% ipython --no-banner

In [1]: import numpy as np

In [2]: import numpy.linalg as la

In [3]: np.set_printoptions(precision=2, suppress=True, linewidth=160, legacy="1.25")

In [4]: W2 = np.array([[1.5, -1.1, -0.2, -0.5, -0.9], [0.1, 0.4, -0.3, -0.7, -1.1]])

In [5]: rng = np.random.default_rng(504)

In [6]: feats = np.array([[8, 6],
   ...:     [-7, 0],
   ...:     [4, -8],
   ...:     [3, -3],
   ...:     [-9, 0],
   ...:     [9, 3],
   ...:     [2, 8],
   ...:     [-4, 4],
   ...:     [7, 4],
   ...:     [4, 0],
   ...:     [-7, 1],
   ...:     [-7, 7],
   ...:     [7, -3]]) @ W2 + 0.1 * rng.normal(size=(13, 5))

In [7]: feats
Out[7]: 
array([[ 12.59,  -6.44,  -3.24,  -8.31, -13.76],
       [-10.48,   7.62,   1.47,   3.51,   6.31],
       [  5.18,  -7.56,   1.71,   3.61,   5.3 ],
       [  4.28,  -4.48,   0.18,   0.45,   0.39],
       [-13.57,  10.  ,   1.82,   4.56,   7.93],
       [ 13.84,  -8.64,  -2.69,  -6.54, -11.45],
       [  3.72,   1.03,  -2.88,  -6.42, -10.6 ],
       [ -5.57,   6.05,  -0.4 ,  -0.71,  -0.76],
       [ 10.93,  -6.28,  -2.77,  -6.4 , -10.91],
       [  5.95,  -4.4 ,  -0.82,  -1.84,  -3.46],
       [-10.47,   8.25,   0.88,   2.74,   5.31],
       [ -9.71,  10.51,  -0.83,  -1.51,  -1.26],
       [ 10.21,  -8.88,  -0.31,  -1.42,  -2.96]])

In [8]: np.argsort(-la.norm(feats, axis=0).round(6), kind="stable")[:3]
Out[8]: array([0, 4, 1])

In [9]: la.matrix_rank(feats, rtol=0.1)
Out[9]: 2

In [10]: la.cond(feats) > 100
Out[10]: True

In [11]: round(np.log10(la.cond(feats)))
Out[11]: 2

In [12]: round(float(la.norm(feats, 2) / la.norm(feats)), 2)
Out[12]: 0.92

In [13]: [round(float(x), 2) for x in la.svd(feats, compute_uv=False)[:3]]
Out[13]: [49.85, 21.24, 0.36]

In [14]: U, sig, Vh = la.svd(feats)

In [15]: np.argmax(sig[:-1] / (sig[1:] + 1e-6)) + 1
Out[15]: 2

In [16]: sig
Out[16]: array([49.85, 21.24,  0.36,  0.34,  0.22])

In [17]: Y = U[:, :2] @ np.diag(sig[:2]) @ Vh[:2]

In [18]: la.matrix_rank(Y)
Out[18]: 2

In [19]: round(float(la.norm(feats - Y, 2)), 2), round(sig[2], 2)
Out[19]: (0.36, 0.36)

In [20]: round(float(np.abs(feats - Y).max()), 2)
Out[20]: 0.17

In [21]: W2 = feats[[6, 11]].astype(float)

In [22]: for _ in range(5):
    ...:     lab = la.norm(feats[:, None] - W2, axis=-1).argmin(axis=1)
    ...:     W2 = np.array([feats[lab == j].mean(axis=0) for j in range(2)])
    ...: 

In [23]: lab
Out[23]: array([0, 1, 0, 0, 1, 0, 0, 1, 0, 0, 1, 1, 0])

In [24]: W2
Out[24]: 
array([[ 8.34, -5.71, -1.35, -3.36, -5.93],
       [-9.96,  8.49,  0.59,  1.72,  3.5 ]])

In [25]: data = np.array([[2, 0, 0, 1, 0],
    ...:     [0, 0, 0, 0, 0],
    ...:     [0, 0, 0, 0, 0],
    ...:     [0, 0, 0, 3, 3],
    ...:     [0, 0, 0, 0, 0]])

In [26]: # triangular: eigenvalues sit on the diagonal

In [27]: np.einsum("ii->", data)
Out[27]: 5

In [28]: np.round(la.eigvals(data).sum().real, 2)
Out[28]: 5.0

In [29]: np.kron(np.eye(2, dtype=int), data)
Out[29]: 
array([[2, 0, 0, 1, 0, 0, 0, 0, 0, 0],
       [0, 0, 0, 0, 0, 0, 0, 0, 0, 0],
       [0, 0, 0, 0, 0, 0, 0, 0, 0, 0],
       [0, 0, 0, 3, 3, 0, 0, 0, 0, 0],
       [0, 0, 0, 0, 0, 0, 0, 0, 0, 0],
       [0, 0, 0, 0, 0, 2, 0, 0, 1, 0],
       [0, 0, 0, 0, 0, 0, 0, 0, 0, 0],
       [0, 0, 0, 0, 0, 0, 0, 0, 0, 0],
       [0, 0, 0, 0, 0, 0, 0, 0, 3, 3],
       [0, 0, 0, 0, 0, 0, 0, 0, 0, 0]])

In [30]: np.round(la.det(2 * data), 2), round(float(la.det(data)), 2)
Out[30]: (0.0, 0.0)

In [31]: np.einsum("ij,ji->", data, data)
Out[31]: 13
